$ ipython --no-banner

In [1]: import numpy as np

In [2]: np.set_printoptions(suppress=True, linewidth=140)

In [3]: mat = np.load("sample19.npy")

In [4]: print(mat)
[[ 1 -2  1 -4  0 -2 -2]
 [ 0 -3  0 -5 -1 -3 -3]
 [ 5  2  5  0  4  2  2]]

In [5]: print(np.round(mat @ np.linalg.pinv(mat) @ mat, 1) + 0)
[[ 1. -2.  1. -4.  0. -2. -2.]
 [ 0. -3.  0. -5. -1. -3. -3.]
 [ 5.  2.  5.  0.  4.  2.  2.]]

In [6]: print(np.linalg.lstsq(mat[:-1].T, mat[-1])[2])
2

In [7]: print(round(float(np.trace(np.linalg.pinv(mat) @ mat)), 1))
2.0

In [8]: rank = np.linalg.matrix_rank(mat)

In [9]: print(rank)
2

In [10]: null = np.linalg.svd(mat)[2][rank:].T

In [11]: print(np.round(null @ null.T, 1) + 0)
[[ 0.6 -0.1 -0.4  0.2 -0.3 -0.1 -0.1]
 [-0.1  0.8 -0.1 -0.3 -0.1 -0.2 -0.2]
 [-0.4 -0.1  0.6  0.2 -0.3 -0.1 -0.1]
 [ 0.2 -0.3  0.2  0.5  0.  -0.3 -0.3]
 [-0.3 -0.1 -0.3  0.   0.8 -0.1 -0.1]
 [-0.1 -0.2 -0.1 -0.3 -0.1  0.8 -0.2]
 [-0.1 -0.2 -0.1 -0.3 -0.1 -0.2  0.8]]

In [12]: E = np.loadtxt("case12.csv", delimiter=",")

In [13]: print(E)
[[0.5 0.  0.  0.5]
 [0.3 0.7 0.  0. ]
 [0.  0.  1.  0. ]
 [0.  0.  0.  1. ]]

In [14]: x0 = np.array([2, 5, 0, 0])

In [15]: rhs = E @ x0

In [16]: b, lr = np.zeros(4), 1 / np.linalg.norm(E, 2) ** 2

In [17]: for i in range(60):
    ...:     b -= lr * E.T @ (E @ b - rhs)
    ...:     if i % 10 == 0: print(i, round(np.linalg.norm(E @ b - rhs), 1))
    ...: 
0 2.2
10 0.1
20 0.0
30 0.0
40 0.0
50 0.0

In [18]: print(b.round(1) + 0)
[2. 5. 0. 0.]

In [19]: ev, V = np.linalg.eig(E)

In [20]: print(np.round(np.sort(np.linalg.eigvals(np.linalg.inv(E))), 1))
[1.  1.  1.4 2. ]

In [21]: X = np.loadtxt("run14.csv", delimiter=",")

In [22]: print(X.round(1) + 0)
[[ 0.1  0.1 -0.2 -0.2 -0.1]
 [ 0.1  0.  -0.1 -0.1 -0.1]
 [-0.2 -0.1  0.3  0.3  0.2]
 [-0.2 -0.1  0.3  0.4  0.2]
 [-0.1 -0.1  0.2  0.2  0.1]]

In [23]: rng = np.random.default_rng(6272)

In [24]: lab = rng.permutation(5)

In [25]: print(lab)
[3 1 2 4 0]

In [26]: Y = X[lab][:, lab]

In [27]: print(np.round(np.sort(np.abs(np.linalg.eigvals(Y))), 1) + 0)
[0. 0. 0. 0. 1.]

In [28]: print(np.allclose(Y, X))
False

In [29]: print(Y.round(1) + 0)
[[ 0.4 -0.1  0.3  0.2 -0.2]
 [-0.1  0.  -0.1 -0.1  0.1]
 [ 0.3 -0.1  0.3  0.2 -0.2]
 [ 0.2 -0.1  0.2  0.1 -0.1]
 [-0.2  0.1 -0.2 -0.1  0.1]]

In [30]: print(np.round(np.diag(Y), 1) + 0)
[0.4 0.  0.3 0.1 0.1]

In [31]: Uu, sigma, vt = np.linalg.svd(X)

In [32]: V = vt[:(sigma > 1e-8).sum()]

In [33]: x0 = X[3] + 5 * X[1] + rng.integers(2) * np.eye(5)[0]

In [34]: print(x0.round(1))
[ 0.2  0.1 -0.2 -0.3 -0.2]

In [35]: print(np.round(V.T @ V, 1) + 0)
[[ 0.1  0.1 -0.2 -0.2 -0.1]
 [ 0.1  0.  -0.1 -0.1 -0.1]
 [-0.2 -0.1  0.3  0.3  0.2]
 [-0.2 -0.1  0.3  0.4  0.2]
 [-0.1 -0.1  0.2  0.2  0.1]]

In [36]: print(np.round(np.diag(V.T @ V), 1) + 0)
[0.1 0.  0.3 0.4 0.1]

In [37]: print(np.allclose(V.T @ V @ x0, x0))
True

In [38]: Uu, sigma, vt = np.linalg.svd(X)

In [39]: print(np.argmax(sigma[:-1] / (sigma[1:] + 1e-6)) + 1)
1

In [40]: Y = Uu[:, :1] @ np.diag(sigma[:1]) @ vt[:1]

In [41]: print(np.linalg.matrix_rank(Y))
1

In [42]: print(round(float(np.linalg.norm(X - Y, 2)), 1), round(sigma[1], 1))
0.0 0.0

In [43]: ev, V = np.linalg.eigvalsh(X)
ValueError: too many values to unpack (expected 2)


In [44]: ev, V = np.linalg.eigh(X)

In [45]: print(ev.round(1) + 0)
[0. 0. 0. 0. 1.]

In [46]: print(np.round(np.abs(V[:, -1]), 1))
[0.4 0.2 0.5 0.7 0.4]

In [47]: print(np.round(V.T @ V, 1) + 0)
[[1. 0. 0. 0. 0.]
 [0. 1. 0. 0. 0.]
 [0. 0. 1. 0. 0.]
 [0. 0. 0. 1. 0.]
 [0. 0. 0. 0. 1.]]

In [48]: print(np.allclose(X @ X.T, X.T @ X))
True

In [49]: print(round(float(np.abs(np.linalg.eigvals(X)).max()), 1))
1.0

In [50]: np.linalg.determinant(X)
AttributeError: module 'numpy.linalg' has no attribute 'determinant'


In [51]: print(np.round(np.sort(np.abs(np.linalg.eigvals(X))), 1) + 0)
[0. 0. 0. 0. 1.]

In [52]: print(round(np.linalg.det(X), 1))
0.0

In [53]: print(np.trace(X))
1.0

In [54]: print(np.round((X + X.T) / 2, 1) + 0)
[[ 0.1  0.1 -0.2 -0.2 -0.1]
 [ 0.1  0.  -0.1 -0.1 -0.1]
 [-0.2 -0.1  0.3  0.3  0.2]
 [-0.2 -0.1  0.3  0.4  0.2]
 [-0.1 -0.1  0.2  0.2  0.1]]

In [55]: K = np.array([[7, 3, 9, 2, 1, 9, 7],
    ...:     [0, 9, 5, 5, 3, 4, 2],
    ...:     [6, 4, 8, 7, 3, 6, 2],
    ...:     [8, 0, 2, 7, 3, 0, 4],
    ...:     [6, 3, 9, 5, 4, 8, 8],
    ...:     [0, 9, 8, 2, 2, 8, 4],
    ...:     [3, 4, 4, 4, 5, 6, 3]])

In [56]: print(K)
[[7 3 9 2 1 9 7]
 [0 9 5 5 3 4 2]
 [6 4 8 7 3 6 2]
 [8 0 2 7 3 0 4]
 [6 3 9 5 4 8 8]
 [0 9 8 2 2 8 4]
 [3 4 4 4 5 6 3]]

In [57]: Uu, sigma, vt = np.linalg.svd(K, full_matrices=False)

In [58]: print(np.allclose(Uu * sigma @ vt, K))
True

In [59]: print(np.round(np.sqrt((sigma ** 2).sum()), 1), round(np.linalg.norm(K), 1))
38.0 38.0

In [60]: print(np.round(Uu.T @ K @ vt.T, 1) + 0)
[[34.6  0.   0.   0.   0.   0.   0. ]
 [ 0.  12.2  0.   0.   0.   0.   0. ]
 [ 0.   0.   8.5  0.   0.   0.   0. ]
 [ 0.   0.   0.   3.8  0.   0.   0. ]
 [ 0.   0.   0.   0.   3.2  0.   0. ]
 [ 0.   0.   0.   0.   0.   1.8  0. ]
 [ 0.   0.   0.   0.   0.   0.   0.1]]

In [61]: Y = K / np.linalg.norm(K, axis=1, keepdims=True)

In [62]: cov = Y @ Y.T

In [63]: print((cov - 2 * np.eye(7)).round(6).argmax(axis=1))
[4 5 4 2 0 1 4]

In [64]: print(cov[3].round(1))
[0.6 0.4 0.7 1.  0.7 0.3 0.6]

In [65]: print(np.round(np.linalg.norm(Y, axis=1), 1))
[1. 1. 1. 1. 1. 1. 1.]

In [66]: print(np.argwhere(np.triu(np.abs(cov) > 0.95, 1)))
[[0 4]]

In [67]: F = np.loadtxt("a.csv", delimiter=",")

In [68]: print(F)
[[  0. -12.   0. -18.]
 [-14.  -4. -21.  -6.]
 [  0.   0.   0. -12.]
 [  0.   0. -14.  -4.]]

In [69]: proj = np.triu(np.array([[2, -1, 1, 3], [-2, -2, -3, -2], [1, -3, 0, 2], [2, -1, 3, 0]]), 1) + np.eye(4)

In [70]: Y = proj @ F @ np.linalg.inv(proj)

In [71]: print(np.trace(Y), np.trace(F))
-8.0 -8.0

In [72]: print(round(float(np.linalg.det(Y)), 1))
28224.0

In [73]: x0 = np.array([0, 2, 2, 3])

In [74]: print((F * x0).sum(axis=1))
[-78. -68. -36. -40.]

In [75]: print(F @ x0)
[-78. -68. -36. -40.]

In [76]: print(F @ (2 * x0))
[-156. -136.  -72.  -80.]

In [77]: print(F @ np.eye(4)[3])
[-18.  -6. -12.  -4.]

In [78]: print(np.einsum("ij,j->i", F, x0))
[-78. -68. -36. -40.]

In [79]: print(F @ np.ones(4))
[-30. -45. -12. -18.]

In [80]: arr = np.load("arr.npy")

In [81]: print(arr)
[[ 3  3  0  1  3  1  3  1]
 [-1  2  3  1 -1 -2  3  2]
 [ 3 -3 -3  0 -1 -1 -3  1]
 [ 1  7  6  3  1 -3  9  5]]

In [82]: print(np.linalg.lstsq(arr[:-1].T, arr[-1])[2])
3

In [83]: print(np.round(arr @ np.linalg.pinv(arr) @ arr, 1) + 0)
[[ 3.  3.  0.  1.  3.  1.  3.  1.]
 [-1.  2.  3.  1. -1. -2.  3.  2.]
 [ 3. -3. -3.  0. -1. -1. -3.  1.]
 [ 1.  7.  6.  3.  1. -3.  9.  5.]]

In [84]: print(np.unique(arr.round(6), axis=0).shape)
(4, 8)

In [85]: print(np.abs(np.diag(np.linalg.qr(arr)[1])) > 1e-9)
[ True  True  True False]

In [86]: x0 = np.array([-1, 2, -2, 1, 1, 0, 2, -1])

In [87]: print(arr * x0)
[[ -3   6   0   1   3   0   6  -1]
 [  1   4  -6   1  -1   0   6  -2]
 [ -3  -6   6   0  -1   0  -6  -1]
 [ -1  14 -12   3   1   0  18  -5]]

In [88]: print(arr @ np.eye(8)[5])
[ 1. -2. -1. -3.]

In [89]: Uu, sigma, vt = np.linalg.svd(arr)

In [90]: V = vt[:(sigma > 1e-8).sum()]

In [91]: x0 = arr[1] + 2 * arr[0] + rng.integers(2) * np.eye(8)[7]

In [92]: print(x0)
[5. 8. 3. 3. 5. 0. 9. 4.]

In [93]: print(round(np.linalg.norm(x0 - V.T @ V @ x0), 1))
0.0

In [94]: print(np.round(V.T @ V, 1) + 0)
[[ 0.7  0.  -0.3  0.1  0.2  0.   0.   0.3]
 [ 0.   0.4  0.2  0.1  0.2  0.1  0.4  0. ]
 [-0.3  0.2  0.4  0.  -0.1 -0.1  0.3  0.1]
 [ 0.1  0.1  0.   0.1  0.  -0.1  0.1  0.1]
 [ 0.2  0.2 -0.1  0.   0.4  0.3  0.1 -0.1]
 [ 0.   0.1 -0.1 -0.1  0.3  0.4  0.  -0.3]
 [ 0.   0.4  0.3  0.1  0.1  0.   0.4  0.1]
 [ 0.3  0.   0.1  0.1 -0.1 -0.3  0.1  0.4]]

In [95]: print(np.round(np.diag(V.T @ V), 1))
[0.7 0.4 0.4 0.1 0.4 0.4 0.4 0.4]

In [96]: Y = np.array([[5, 5], [3, 4], [5, 1], [3, 0], [0, 0], [4, 4], [0, 5], [5, 5]])

In [97]: print(np.einsum("ik,kj->ij", arr, Y))
[[ 36  51]
 [ 21  23]
 [ -8 -14]
 [ 78  97]]

In [98]: print(np.linalg.matrix_rank(np.vstack([arr, Y.T])))
5

In [99]: print(np.vstack([arr, Y.T]).shape)
(6, 8)

In [100]: Y @ arr
ValueError: matmul: Input operand 1 has a mismatch in its core dimension 0, with gufunc signature (n?,k),(k,m?)->(n?,m?) (size 4 is different from 2)


In [101]: print(np.einsum("ij,ij->i", arr, arr))
[ 39  33  39 211]

In [102]: print(arr @ Y)
[[ 36  51]
 [ 21  23]
 [ -8 -14]
 [ 78  97]]

In [103]: m1 = np.loadtxt("layer19.csv", delimiter=",")

In [104]: print(m1)
[[ 0.2  0.1  0.2 -2.4  5.2 -0.1 -0.1]
 [ 0.3  0.   0.8 -0.3 -2.1  0.   0. ]
 [-0.3  0.1  0.  -0.9 -0.6  0.  -0.1]
 [ 0.7 -0.3  1.5 -0.7 -2.5 -0.1 -0.1]
 [ 0.2  0.2 -0.8  1.8 -0.9 -0.1  0. ]
 [ 0.4 -0.2 -0.3  0.6 -0.1  0.1  0. ]
 [-0.2  0.   0.   1.7 -0.5 -0.1 -0.1]
 [-0.6  0.2 -2.1  0.1 -3.7  0.1  0. ]
 [ 0.2  0.  -0.9 -0.8  1.   0.   0. ]
 [-0.1  0.4 -0.9 -1.3  1.8  0.   0. ]
 [ 0.4 -0.2  0.7 -0.2  3.3 -0.1  0.1]
 [-0.2 -0.2  0.2  2.9  0.  -0.1  0.1]
 [ 0.1  0.   0.5  2.6  0.1  0.1  0. ]
 [ 0.1  0.  -0.7  0.4 -1.3 -0.2  0. ]
 [-0.2  0.  -1.  -0.9  5.2  0.   0. ]
 [-0.3  0.1 -0.2 -3.7 -2.1  0.1 -0.1]
 [ 0.3  0.1 -0.2  1.7  2.4  0.3  0. ]
 [-0.1  0.1 -1.7  2.   1.5  0.1  0. ]
 [-0.1  0.2 -0.1 -1.2 -0.8  0.2  0. ]
 [-0.4  0.4  0.8 -1.4  0.6  0.1  0. ]
 [ 0.7 -0.3  0.9  0.8 -3.1 -0.1  0. ]
 [ 0.3  0.   1.8  0.4  6.6  0.   0. ]
 [ 0.1  0.2  0.4  1.3 -4.  -0.1 -0.1]
 [-0.1  0.   0.4  1.  -7.1  0.   0.1]]

In [105]: Y = np.c_[m1[:, :4] @ np.array([[-1, -2, 1, -2], [-2, -1, -1, -1], [-2, -2, 1, 0], [-2, 0, 1, 1]]), np.array([-1, -1, -2, 2, 2, 1, 1, 2, -2, -1, 1, 2, -1, 1, 0, -2, -1, 1, -1, 0, 1, -1, -2, 0])]

In [106]: print(Y.round(1) + 0)
[[ 4.  -0.9 -2.1 -2.9 -1. ]
 [-1.3 -2.2  0.8 -0.9 -1. ]
 [ 1.9  0.5 -1.3 -0.4 -2. ]
 [-1.7 -4.1  1.8 -1.8  2. ]
 [-2.6  1.   1.   1.2  2. ]
 [-0.6  0.   0.9  0.   1. ]
 [-3.2  0.4  1.5  2.1  1. ]
 [ 4.2  5.2 -2.8  1.1  2. ]
 [ 3.2  1.4 -1.5 -1.2 -2. ]
 [ 3.7  1.6 -2.7 -1.5 -1. ]
 [-1.  -2.   1.1 -0.8  1. ]
 [-5.6  0.2  3.1  3.5  2. ]
 [-6.3 -1.2  3.2  2.4 -1. ]
 [ 0.5  1.2 -0.2  0.2  1. ]
 [ 4.   2.4 -2.1 -0.5  0. ]
 [ 7.9  0.9 -4.3 -3.2 -2. ]
 [-3.5 -0.3  1.7  1.  -1. ]
 [-0.7  3.5  0.1  2.1  1. ]
 [ 2.3  0.2 -1.6 -1.2 -1. ]
 [ 0.8 -1.2 -1.4 -1.   0. ]
 [-3.5 -2.9  2.7 -0.3  1. ]
 [-4.7 -4.2  2.5 -0.2 -1. ]
 [-3.9 -1.2  1.6  0.9 -2. ]
 [-2.7 -0.6  1.3  1.2  0. ]]

In [107]: print(np.round(np.linalg.norm(np.linalg.qr(m1)[0].T @ Y, axis=0) ** 2 / ((Y ** 2).sum(axis=0) + 1e-12), 1))
[1.  1.  1.  1.  0.4]

In [108]: print(np.round(np.linalg.norm(Y - m1 @ np.linalg.lstsq(m1, Y)[0], axis=0), 1) + 0)
[0. 0. 0. 0. 5.]

In [109]: print(np.linalg.matrix_rank(Y))
5

In [110]: print(np.linalg.matrix_rank(np.c_[m1, Y]))
8

In [111]: cen = (m1 - m1.mean(axis=0)) / m1.std(axis=0)

In [112]: print(np.argwhere(np.abs(cen) > 2))
[[ 7  0]
 [ 7  2]
 [15  3]
 [16  5]
 [21  2]
 [21  4]
 [23  4]]

In [113]: print(np.round(cen.std(axis=0), 1))
[1. 1. 1. 1. 1. 1. 1.]

In [114]: b = np.linalg.lstsq(np.delete(cen, 3, axis=1), cen[:, 3])[0]

In [115]: print(round(1 - np.var(cen[:, 3] - np.delete(cen, 3, axis=1) @ b), 1))
0.2

In [116]: Y = np.array([[1, 3], [3, 3], [2, 1], [3, 3], [1, 1], [1, 1], [2, 3]])

In [117]: print(np.vstack([m1, Y.T]).shape)
(26, 7)

In [118]: print(np.round(np.einsum("ij->j", m1), 1))
[ 1.4  0.9 -0.7  3.5 -1.1  0.1 -0.3]

In [119]: lab = m1[:, 5] > np.median(m1[:, 5])

In [120]: r0 = m1[lab].mean(axis=0) - m1[~lab].mean(axis=0)

In [121]: print(np.argsort(-np.abs(r0).round(6), kind="stable"))
[2 4 0 5 1 3 6]

In [122]: print(((m1 - m1.mean(axis=0)) @ r0 > 0).astype(int))
[0 1 1 0 1 1 1 1 1 1 0 0 0 1 0 1 0 1 1 0 1 0 1 1]

In [123]: cov = np.cov(m1, rowvar=False)

In [124]: print(cov.round(1) + 0)
[[ 0.1  0.   0.2  0.1  0.1  0.   0. ]
 [ 0.   0.  -0.1 -0.1  0.   0.   0. ]
 [ 0.2 -0.1  0.9  0.   0.1  0.   0. ]
 [ 0.1 -0.1  0.   2.6 -0.8  0.   0. ]
 [ 0.1  0.   0.1 -0.8 10.   0.   0. ]
 [ 0.   0.   0.   0.   0.   0.   0. ]
 [ 0.   0.   0.   0.   0.   0.   0. ]]

In [125]: print(np.round(np.median(m1, axis=0), 1))
[ 0.1  0.   0.   0.2 -0.3  0.   0. ]

In [126]: lab = rng.integers(0, 3, 5)

In [127]: M = np.array([[0, 1, 3, 2, 0],
     ...:     [4, 2, 4, 5, 1],
     ...:     [1, 1, 1, 0, 1],
     ...:     [2, 3, 5, 4, 5],
     ...:     [3, 0, 5, 3, 4]]) * (lab[:, None] == lab)

In [128]: print(M)
[[0 0 3 2 0]
 [0 2 0 0 1]
 [1 0 1 0 0]
 [2 0 5 4 0]
 [0 0 0 0 4]]

In [129]: print(M @ M)
[[ 7  0 13  8  0]
 [ 0  4  0  0  6]
 [ 1  0  4  2  0]
 [13  0 31 20  0]
 [ 0  0  0  0 16]]

In [130]: print(np.allclose(M @ M.T, M.T @ M))
False

In [131]: print(np.linalg.matrix_power(M, 4))
[[166   0 391 242   0]
 [  0  16   0   0 120]
 [ 37   0  91  56   0]
 [382   0 913 566   0]
 [  0   0   0   0 256]]

In [132]: print(np.round(np.sort(np.abs(np.linalg.eigvals(M))), 1))
[0.9 1.2 2.  4.  5.4]

In [133]: print((M + M.T) / 2)
[[0.  0.  2.  2.  0. ]
 [0.  2.  0.  0.  0.5]
 [2.  0.  1.  2.5 0. ]
 [2.  0.  2.5 4.  0. ]
 [0.  0.5 0.  0.  4. ]]
